$ ipython --no-banner

In [1]: import numpy as np

In [2]: np.set_printoptions(precision=2, suppress=True, linewidth=200, legacy="1.25")

In [3]: tidy = lambda a: np.round(a, 2) + 0

In [4]: feats = np.load("m.npy")

In [5]: feats
Out[5]: 
array([[ 5.05,  5.  , -4.  ],
       [ 5.  ,  0.05, -3.  ],
       [ 5.  ,  5.  , -3.95]])

In [6]: B = np.array([[1, 3, 0], [4, 5, 1], [8, 6, 5]])

In [7]: tidy(np.einsum("ik,kj->ji", feats, B))
Out[7]: 
array([[ -6.95, -18.8 ,  -6.6 ],
       [ 16.15,  -2.75,  16.3 ],
       [-15.  , -14.95, -14.75]])

In [8]: np.linalg.matrix_rank(feats @ B)
Out[8]: 3

In [9]: B = np.array([[1], [3]])

In [10]: Z = np.array([[1, 2]])

In [11]: rng = np.random.default_rng(728)

In [12]: W0 = B @ Z + 0.05 * rng.normal(size=(2, 2))

In [13]: tidy(W0)
Out[13]: 
array([[1.01, 2.08],
       [3.05, 6.13]])

In [14]: u, v = W0[1], W0[0]

In [15]: tidy(u @ u)
Out[15]: 46.84

In [16]: pr = (u @ v) / (u @ u) * u

In [17]: print(tidy((v - pr) @ u))
0.0

In [18]: print(tidy(np.outer(u, v)))
[[ 3.08  6.34]
 [ 6.19 12.74]]

In [19]: tidy(pr)
Out[19]: array([1.03, 2.07])

In [20]: print(np.linalg.matrix_rank(np.outer(u, v)))
1

In [21]: ang = np.radians(120)

In [22]: Rm = np.eye(2)

In [23]: Rm[0, 0] = Rm[1, 1] = np.cos(ang)

In [24]: Rm[0, 1], Rm[1, 0] = -np.sin(ang), np.sin(ang)

In [25]: tidy(Rm)
Out[25]: 
array([[-0.5 , -0.87],
       [ 0.87, -0.5 ]])

In [26]: B = W0 @ Rm.T

In [27]: tidy(B)
Out[27]: 
array([[-2.31, -0.16],
       [-6.83, -0.42]])

In [28]: print(tidy(np.abs(B - W0).max(axis=0)))
[9.88 6.55]

In [29]: np.allclose(W0 @ W0.T, B @ B.T)
Out[29]: True

In [30]: arr = np.array([[1.61, 2.37, -1.34, 1.9],
    ...:     [2.37, -1.78, -0.69, 0.98],
    ...:     [-1.34, -0.69, -2.61, -0.55],
    ...:     [1.9, 0.98, -0.55, -2.22]])

In [31]: # symmetric

In [32]: ev, evecs = np.linalg.eigvalsh(arr)
---------------------------------------------------------------------------
ValueError                                Traceback (most recent call last)
Cell In[32], line 1
----> 1 ev, evecs = np.linalg.eigvalsh(arr)

ValueError: too many values to unpack (expected 2)

In [33]: ev, evecs = np.linalg.eigh(arr)

In [34]: tidy(np.linalg.eigvalsh(arr @ arr))
Out[34]: array([ 8.99,  8.99,  9.03, 16.01])

In [35]: print(ev.sum(), np.trace(arr))
-5.0 -5.0

In [36]: tidy(evecs.T @ arr @ evecs)
Out[36]: 
array([[-3.01,  0.  ,  0.  ,  0.  ],
       [ 0.  , -3.  ,  0.  ,  0.  ],
       [ 0.  ,  0.  , -3.  ,  0.  ],
       [ 0.  ,  0.  ,  0.  ,  4.  ]])

In [37]: np.abs(evecs[:, -1]).round(6).argmax()
Out[37]: 0

In [38]: mat = np.array([[2, 1, 10], [2, 0, 10], [1, 1, 5], [2, 1, 10]])

In [39]: Uu, sigma, vt = np.linalg.svd(mat)

In [40]: evecs = vt[:(sigma > 1e-8).sum()]

In [41]: vec = mat[3] + 4 * mat[0] + rng.integers(2) * np.eye(3)[0]

In [42]: vec
Out[42]: array([10.,  5., 50.])

In [43]: tidy(evecs.T @ evecs)
Out[43]: 
array([[0.04, 0.  , 0.19],
       [0.  , 1.  , 0.  ],
       [0.19, 0.  , 0.96]])

In [44]: tidy(np.diag(evecs.T @ evecs))
Out[44]: array([0.04, 1.  , 0.96])

In [45]: B = mat / np.linalg.norm(mat, axis=1, keepdims=True)

In [46]: gram = B @ B.T

In [47]: print((np.abs(gram) > 0.9).astype(int))
[[1 1 1 1]
 [1 1 1 1]
 [1 1 1 1]
 [1 1 1 1]]

In [48]: tidy(np.degrees(np.arccos(np.clip(gram[3, 1], -1, 1))))
Out[48]: 5.6

In [49]: print(np.argwhere(np.triu(np.abs(gram) > 0.95, 1)))
[[0 1]
 [0 2]
 [0 3]
 [1 2]
 [1 3]
 [2 3]]

In [50]: tidy(gram[3])
Out[50]: array([1., 1., 1., 1.])
